% python3 -q
>>> import numpy as np
>>> from numpy import linalg as LA
>>> np.set_printoptions(precision=1, suppress=True, linewidth=140, legacy="1.25")
>>> feats = np.load("block11.npy")
>>> feats
array([[ 1,  1,  2,  2],
       [ 0,  2,  5,  1],
       [-3,  2,  6,  4],
       [-2,  3,  5,  5],
       [-1,  4,  3,  3],
       [ 1,  4,  4,  2],
       [ 0,  3,  1,  5],
       [ 1,  5,  1,  3],
       [ 0,  4,  0,  6],
       [ 3,  2, -3,  3],
       [ 4,  0, -6,  6],
       [ 5,  0, -5,  6],
       [ 5, -2, -7,  3],
       [ 5, -4, -5,  4],
       [ 5, -4, -7,  3]])
>>> Xs = feats - feats.mean(axis=0)
>>> Uu, sig, Vh = LA.svd(Xs, full_matrices=False)
>>> np.abs(Vh[0]).argmax()
2
>>> np.abs(Uu[:, 0]).argmax()
14
>>> np.round(Xs.mean(axis=0), 1) + 0
array([0., 0., 0., 0.])
>>> np.round(np.abs(Vh[-1]), 1) + 0
array([0.8, 0. , 0.5, 0.4])
>>> (np.sign(Uu[:, 0]) == np.sign(Uu[0, 0])).astype(int)
array([1, 1, 1, 1, 1, 1, 1, 1, 1, 0, 0, 0, 0, 0, 0])
>>> M2 = np.c_[feats[:, :2] @ np.array([[-1, -3], [-1, -3]]), np.array([0, 1, 0, 3, 2, 2, 0, 1, 3, 0, 2, 0, 2, 2, 4])]
>>> M2
array([[ -2,  -6,   0],
       [ -2,  -6,   1],
       [  1,   3,   0],
       [ -1,  -3,   3],
       [ -3,  -9,   2],
       [ -5, -15,   2],
       [ -3,  -9,   0],
       [ -6, -18,   1],
       [ -4, -12,   3],
       [ -5, -15,   0],
       [ -4, -12,   2],
       [ -5, -15,   0],
       [ -3,  -9,   2],
       [ -1,  -3,   2],
       [ -1,  -3,   4]])
>>> np.round(LA.lstsq(feats, M2[:, 0])[0], 1) + 0
array([-1., -1.,  0.,  0.])
>>> LA.matrix_rank(np.c_[feats, M2])
5
>>> np.round(LA.norm(M2 - feats @ LA.lstsq(feats, M2)[0], axis=0), 1) + 0
array([0., 0., 5.])
>>> proj = feats @ LA.solve(feats.T @ feats, feats.T)
>>> np.allclose(proj @ proj, proj)
True
>>> mat = np.array([[-8.0, 0.0, 0.0], [0.0, 2.0, 2.0], [0.0, 3.0, 0.0]])
>>> w, vecs = LA.eig(mat)
>>> np.sort(LA.eigvals(mat @ mat))
array([ 2.7, 13.3, 64. ])
>>> np.round(mat @ vecs[:, 0] - w[0] * vecs[:, 0], 1) + 0
array([0., 0., 0.])
>>> vec = np.array([-4, -4, 0])
>>> target = mat @ vec
>>> target
array([ 32.,  -8., -12.])
>>> LA.solve(mat, target + mat[:, 2])
array([-4., -4.,  1.])
>>> LA.solve(mat, mat[:, 0])
array([1., 0., 0.])
>>> np.poly(mat)
array([  1.,   6., -22., -48.])
>>> np.einsum("ij,ji->", mat, mat)
80.0
>>> round(float(LA.det(2 * mat)), 1), round(LA.det(mat), 1)
(384.0, 48.0)
>>> np.round(LA.det(mat.T), 1)
48.0
>>> np.kron(np.eye(2, dtype=int), mat)
array([[-8.,  0.,  0., -0.,  0.,  0.],
       [ 0.,  2.,  2.,  0.,  0.,  0.],
       [ 0.,  3.,  0.,  0.,  0.,  0.],
       [-0.,  0.,  0., -8.,  0.,  0.],
       [ 0.,  0.,  0.,  0.,  2.,  2.],
       [ 0.,  0.,  0.,  0.,  3.,  0.]])
>>> round(LA.eigvals(mat).sum().real, 1)
-6.0
>>> proj = np.triu(np.array([[9, 3, -9], [6, 4, -4], [-1, -7, -6]]), 1) + np.eye(3)
>>> M2 = proj @ mat @ LA.inv(proj)
>>> proj @ mat - mat @ proj
array([[  0.,   3., -66.],
       [  0., -12.,   8.],
       [  0.,   0.,  12.]])
>>> np.poly(M2)
array([  1.,   6., -22., -48.])
>>> np.trace(M2), np.trace(mat)
(-6.0, -6.0)
>>> np.round(LA.det(M2), 1)
48.0
>>> mat.mean(axis=0)
array([-2.7,  1.7,  0.7])
>>> np.abs(mat).max()
8.0
>>> np.count_nonzero(mat)
4
>>> LA.matrix_rank(mat)
3
>>> X = np.load("test16.npy")
>>> X
array([[ 0. ,  0. ],
       [ 1.6,  1.8],
       [-2.3, -2.7],
       [ 1.7,  2. ]])
>>> rng = np.random.default_rng(508)
>>> M2 = X + rng.integers(-2, 3, (4, 1)) @ rng.integers(-2, 3, (1, 2))
>>> M2.round(1) + 0
array([[ 0. ,  0. ],
       [ 1.6,  5.8],
       [-2.3, -4.7],
       [ 1.7,  0. ]])
>>> LA.matrix_rank(M2 - X, tol=1e-8)
1
>>> np.abs(M2 - X).sum(axis=1)
array([0., 4., 2., 2.])
>>> M2 - X
array([[ 0.,  0.],
       [ 0.,  4.],
       [ 0., -2.],
       [ 0., -2.]])
>>> LA.svd(M2 - X, compute_uv=False)
array([4.9, 0. ])
>>> Uu, sig, Vh = LA.svd(X)
>>> np.argmax(sig[:-1] / (sig[1:] + 1e-6)) + 1
1
>>> M2 = Uu[:, :1] @ np.diag(sig[:1]) @ Vh[:1]
>>> round(float(LA.norm(X - M2) / LA.norm(X)), 1)
0.0
>>> LA.matrix_rank(M2)
1
>>> X @ LA.pinv(X) @ X
array([[ 0. ,  0. ],
       [ 1.6,  1.8],
       [-2.3, -2.7],
       [ 1.7,  1.9]])
>>> round(float(np.trace(LA.pinv(X) @ X)), 1)
1.0
>>> np.allclose(X[:-1].T @ LA.lstsq(X[:-1].T, X[-1])[0], X[-1])
True
>>> rank = LA.matrix_rank(X)
>>> rank
1
>>> N = LA.svd(X)[2][rank:].T
>>> [int(LA.matrix_rank(X[:i])) for i in range(1, len(X) + 1)]
[0, 1, 1, 1]
>>> N[:, 0] / N[np.abs(N[:, 0]).round(6).argmax(), 0]
array([ 1. , -0.9])
>>> [int(LA.matrix_rank(np.delete(X, i, axis=0))) for i in range(4)]
[1, 1, 1, 1]
>>> [int(LA.matrix_rank(X[:, :j + 1])) for j in range(2)]
[1, 1]
>>> LA.matrix_rank(X.T @ X), LA.matrix_rank(X @ X.T)
(1, 1)
>>> N @ N.T
array([[ 0.6, -0.5],
       [-0.5,  0.4]])
>>> np.allclose(X @ N, 0)
True
>>> np.round(X @ N, 1) + 0
array([[0.],
       [0.],
       [0.],
       [0.]])
>>> LA.matrix_rank(X, rtol=0.1)
1
>>> np.round(LA.norm(X, 2) / LA.norm(X), 1)
1.0
>>> LA.cond(X) > 100
True
>>> np.argsort(-LA.norm(X, axis=0).round(6), kind="stable")[:3]
array([1, 0])
>>> [round(float(x), 1) for x in LA.svd(X, compute_uv=False)[:3]]
[5.0, 0.0]
>>> data = np.load("w.npy")
>>> data
array([[23, -5],
       [ 3, 17]])
>>> W1 = np.array([[-2, 3, -1], [-2, 2, 3]])
>>> beta = np.array([2, 1, 2])
>>> act = np.maximum(data @ W1 + beta, 0)
>>> act
array([[ 0, 60,  0],
       [ 0, 44, 50]])
>>> (act > 0).astype(int)
array([[0, 1, 0],
       [0, 1, 1]])
>>> cent = np.array([[0, 0], [1, 2], [0, -2]])
>>> act @ cent
array([[ 60, 120],
       [ 44, -12]])
>>> W1 @ cent
array([[ 3,  8],
       [ 2, -2]])
>>> (act @ cent).round(6).argmax(axis=1)
array([1, 0])
>>> O, R = LA.qr(data)
>>> O @ R
array([[23., -5.],
       [ 3., 17.]])
>>> np.trace(O @ O.T)
2.0
>>> M2 = data / LA.norm(data, axis=1, keepdims=True)
>>> cov = M2 @ M2.T
>>> LA.norm(M2, axis=1)
array([1., 1.])
>>> cov[1].round(1) + 0
array([0., 1.])
>>> (np.abs(cov) > 0.9).astype(int)
array([[1, 0],
       [0, 1]])
>>> cov = data.T @ data
>>> np.allclose(cov, cov.T)
True
>>> (data @ data.T).shape
(2, 2)
>>> cov
array([[538, -64],
       [-64, 314]])
>>> LA.eigvalsh(cov)[::-1]
array([555., 297.])
>>> K = np.loadtxt("m.csv", delimiter=",")
>>> K
array([[ 1.,  0.,  0.,  0.],
       [ 4.,  1.,  0.,  0.],
       [-1.,  4.,  1.,  0.],
       [-3.,  3.,  3.,  1.]])
>>> M2 = np.array([[3, 1, 0], [1, 3, 2], [3, 2, 1], [1, 3, 2]])
>>> M2.T @ feats.T
array([[ 12,  18,  15,  17,  13,  21,  11,  14,  10,   5,   0,   6,  -5,   0,  -7],
       [ 14,  19,  27,  32,  26,  27,  26,  27,  30,  12,  10,  13,  -6,  -5, -12],
       [  8,  11,  18,  21,  17,  16,  17,  17,  20,   7,   6,   7,  -5,  -5,  -9]])
>>> np.vstack([feats, M2.T]).shape
(18, 4)
>>> np.einsum("ik,kj->ij", feats, M2)
array([[ 12,  14,   8],
       [ 18,  19,  11],
       [ 15,  27,  18],
       [ 17,  32,  21],
       [ 13,  26,  17],
       [ 21,  27,  16],
       [ 11,  26,  17],
       [ 14,  27,  17],
       [ 10,  30,  20],
       [  5,  12,   7],
       [  0,  10,   6],
       [  6,  13,   7],
       [ -5,  -6,  -5],
       [  0,  -5,  -5],
       [ -7, -12,  -9]])
>>> np.einsum("ij->j", feats)
array([24, 20, -6, 56])
>>> LA.matrix_rank(np.vstack([feats, M2.T]))
4
>>> feats @ M2
array([[ 12,  14,   8],
       [ 18,  19,  11],
       [ 15,  27,  18],
       [ 17,  32,  21],
       [ 13,  26,  17],
       [ 21,  27,  16],
       [ 11,  26,  17],
       [ 14,  27,  17],
       [ 10,  30,  20],
       [  5,  12,   7],
       [  0,  10,   6],
       [  6,  13,   7],
       [ -5,  -6,  -5],
       [  0,  -5,  -5],
       [ -7, -12,  -9]])
>>> np.einsum("ij,ij->i", feats, feats)
array([10, 30, 65, 63, 35, 37, 35, 36, 52, 31, 88, 86, 87, 82, 99])
>>> np.einsum("ik,kj->ji", feats, M2)
array([[ 12,  18,  15,  17,  13,  21,  11,  14,  10,   5,   0,   6,  -5,   0,  -7],
       [ 14,  19,  27,  32,  26,  27,  26,  27,  30,  12,  10,  13,  -6,  -5, -12],
       [  8,  11,  18,  21,  17,  16,  17,  17,  20,   7,   6,   7,  -5,  -5,  -9]])
>>> LA.matrix_rank(feats @ M2)
3
>>> LA.matrix_rank(K, rtol=0.1)
3
>>> vec = np.array([3, 0, 1, 1])
>>> target = K @ vec
>>> target
array([ 3., 12., -2., -5.])
>>> LA.solve(K, target)
array([3., 0., 1., 1.])
>>> idx = rng.permutation(4)
>>> idx
array([2, 1, 0, 3])
>>> M2 = K[idx][:, idx]
>>> np.sort(np.abs(LA.eigvals(M2)))
array([1., 1., 1., 1.])
>>> np.allclose(M2, K)
False
>>> np.trace(M2)
4.0
>>> np.allclose(K @ K.T, K.T @ K)
False
>>> round(np.abs(LA.eigvals(K)).max(), 1)
1.0
>>> (K - K.T) / 2
array([[ 0. , -2. ,  0.5,  1.5],
       [ 2. ,  0. , -2. , -1.5],
       [-0.5,  2. ,  0. , -1.5],
       [-1.5,  1.5,  1.5,  0. ]])
>>> round(float(LA.det(K)), 1)
1.0
>>> np.allclose(K, K.T)
False
>>> A = np.load("arr.npy")
>>> A
array([[ 0, -1,  4, -4],
       [ 1,  0, -6,  2],
       [-4,  6,  0, -2],
       [ 4, -2,  2,  0]])
>>> vec = np.array([1, 1, 2, 2])
>>> target = A @ vec
>>> target
array([-1, -7, -2,  6])
>>> LA.solve(A, A[:, 0])
array([ 1.,  0., -0., -0.])
>>> LA.solve(A.T, A[1])
array([0., 1., 0., 0.])
>>> LA.solve(A, target)
array([1., 1., 2., 2.])
>>> np.round(LA.det(A.T), 1)
324.0
>>> np.round(np.poly(A), 1) + 0
array([  1.,   0.,  77.,   0., 324.])
>>> np.einsum("ij,ji->", A, A)
-154
>>> LA.eigvals(A)
array([-0.+8.5j, -0.-8.5j,  0.+2.1j,  0.-2.1j])
>>> np.einsum("ii->", A)
0
>>> round(float(LA.eigvals(A).sum().real), 1)
-0.0
>>> vec = np.array([1, 0, 1, 1])
>>> np.round(LA.det(A), 1)
324.0
>>> O = LA.solve(np.eye(4) - A, np.eye(4) + A)
>>> np.round(O @ O.T, 1) + 0
array([[1., 0., 0., 0.],
       [0., 1., 0., 0.],
       [0., 0., 1., 0.],
       [0., 0., 0., 1.]])
>>> M2 = np.array([[2, -2], [2, 2], [1, -2], [1, -1]])
>>> np.einsum("ij,ij->i", A, A)
array([33, 41, 56, 24])
>>> M2.T @ A.T
array([[ -2,  -2,   2,   6],
       [ -6,   8,  22, -16]])
>>> np.vstack([A, M2.T]).shape
(6, 4)
>>> LA.matrix_rank(np.vstack([A, M2.T]))
4
>>> np.einsum("ik,kj->ji", A, M2)
array([[ -2,  -2,   2,   6],
       [ -6,   8,  22, -16]])
